$ python -q
>>> import numpy as np
>>> np.set_printoptions(suppress=True, linewidth=160)
>>> arr = np.array([[-13.0, 5.0, -5.0, -5.0],
...     [-17.0, 7.0, -7.0, -7.0],
...     [4.0, -2.0, 2.0, 2.0],
...     [9.0, -3.0, 3.0, 3.0]])
>>> Uu, sv, VT = np.linalg.svd(arr)
>>> evecs = VT[:(sv > 1e-8).sum()]
>>> rng = np.random.default_rng(564740)
>>> x0 = arr[1] + -2 * arr[2] + rng.integers(2) * np.eye(4)[1]
>>> x0
array([-25.,  11., -11., -11.])
>>> np.round(np.diag(evecs.T @ evecs), 2)
array([1.  , 0.33, 0.33, 0.33])
>>> W1 = np.array([[-1, 3], [3, 2], [-3, 1], [3, -3]])
>>> c = np.array([1, 0])
>>> H = np.maximum(arr @ W1 + c, 0)
>>> np.linalg.matrix_rank(H)
np.int64(2)
>>> (H > 0).astype(int)
array([[1, 0],
       [1, 0],
       [0, 1],
       [0, 1]])
>>> H
array([[29.,  0.],
       [39.,  0.],
       [ 0.,  4.],
       [ 0., 15.]])
>>> cent = np.array([[3, 3], [1, 3]])
>>> W1 @ cent
array([[ 0,  6],
       [11, 15],
       [-8, -6],
       [ 6,  0]])
>>> H @ cent
array([[ 87.,  87.],
       [117., 117.],
       [  4.,  12.],
       [ 15.,  45.]])
>>> def softmax(z):
...     e = np.exp(z - z.max(axis=-1, keepdims=True))
...     return e / e.sum(axis=-1, keepdims=True)
... 
>>> np.round(softmax(H).sum(axis=1), 2)
array([1., 1., 1., 1.])
>>> np.round(softmax(H[1]), 2) + 0
array([1., 0.])
>>> np.round(softmax(10 * H[1]), 2) + 0
array([1., 0.])
>>> att = H @ H.T / np.sqrt(2)
>>> softmax(att).round(6).argmax(axis=1)
array([1, 1, 3, 3])
>>> softmax(att)[1] @ H
array([39.,  0.])
>>> np.round(softmax(att + np.triu(np.full(att.shape, -np.inf), 1)), 2) + 0
array([[1., 0., 0., 0.],
       [0., 1., 0., 0.],
       [0., 0., 1., 0.],
       [0., 0., 0., 1.]])
>>> np.argsort(-np.linalg.norm(arr, axis=0).round(6), kind="stable")[:3]
array([0, 1, 2])
>>> J = np.loadtxt("x.csv", delimiter=",")
>>> J
array([[  3.05,  -2.98,  -1.43],
       [-12.43,  17.03,  20.05],
       [ -8.71,   1.39, -14.99],
       [ -9.32,   5.03,  -6.79],
       [  1.81,  -1.99,  -2.13],
       [  0.13,   8.89,  25.64],
       [-10.89,   0.91, -21.7 ],
       [ -2.71,   2.03,  -1.19],
       [ -5.58,   3.52,  -2.18],
       [-11.27,  12.23,   9.33],
       [  0.94,   5.38,  17.48],
       [  7.  ,   0.51,  17.07],
       [ -5.6 ,   3.55,  -2.48],
       [  0.36,  -1.07,  -2.79],
       [-14.34,  15.26,  10.72],
       [ -0.03,  -0.02,   0.02],
       [ -4.12,   2.61,  -1.72],
       [ 11.67,  -4.52,  13.75],
       [  8.7 ,  -1.41,  15.06],
       [  5.43,  -7.53,  -8.95],
       [  4.45,   1.12,  13.27],
       [  9.33,  -9.07,  -4.53],
       [  4.56,   1.1 ,  13.16],
       [  3.62,  -0.18,   7.11],
       [ 12.62,  -8.11,   5.39],
       [  9.23,   1.1 ,  23.64],
       [ -5.21,  11.48,  20.33],
       [  0.99,  -8.52, -22.09],
       [  7.39,   3.39,  25.94],
       [ -1.77,   7.19,  16.16],
       [ -5.42,   7.5 ,   9.08]])
>>> cov = np.cov(J, rowvar=False)
>>> cov.round(2)
array([[ 55.28, -35.11,  24.66],
       [-35.11,  42.45,  41.03],
       [ 24.66,  41.03, 170.56]])
>>> np.round(np.linalg.eigvalsh(cov)[::-1], 2)
array([184.19,  84.1 ,   0.01])
>>> round(np.corrcoef(J[:, 2], J[:, 0])[0, 1], 2)
np.float64(0.25)
>>> np.argsort(-J.std(axis=0).round(6), kind="stable")
array([2, 0, 1])
>>> np.round(np.corrcoef(J.T), 2)
array([[ 1.  , -0.72,  0.25],
       [-0.72,  1.  ,  0.48],
       [ 0.25,  0.48,  1.  ]])
>>> np.round(J.std(axis=0), 2)
array([ 7.31,  6.41, 12.85])
>>> cov.shape
(3, 3)
>>> np.round(np.polyfit(J[:, 2], J[:, 0], 1), 2)
array([ 0.14, -0.99])
>>> x0 = np.array([-1, 2, -2])
>>> target = J @ x0
>>> np.round(np.linalg.lstsq(J, target)[0], 2)
array([-1.,  2., -2.])
>>> target = target + 0.1 * rng.normal(size=31)
>>> target.round(2)
array([ -6.15,   6.51,  41.49,  33.05,  -1.51, -33.62,  55.97,   9.11,  16.89,  16.93, -25.  , -40.28,  17.47,   2.93,  23.44,   0.04,  12.72, -48.38, -41.83,
        -2.45, -28.82, -18.31, -28.74, -18.38, -39.6 , -54.49, -12.5 ,  26.22, -52.41, -16.27,   2.27])
>>> c, *_ = np.linalg.lstsq(J, target)
>>> round(np.linalg.norm(target - J @ c), 2)
np.float64(0.59)
>>> c.round(2)
array([-1.14,  1.83, -1.94])
>>> [round(float(np.linalg.norm(np.linalg.solve(J.T @ J + lam * np.eye(3), J.T @ target))), 2) for lam in (0, 1, 10, 100)]
[2.9, 2.64, 2.62, 2.55]
>>> np.round(J.T @ (target - J @ c), 2) + 0
array([0., 0., 0.])
>>> c.round()
array([-1.,  2., -2.])
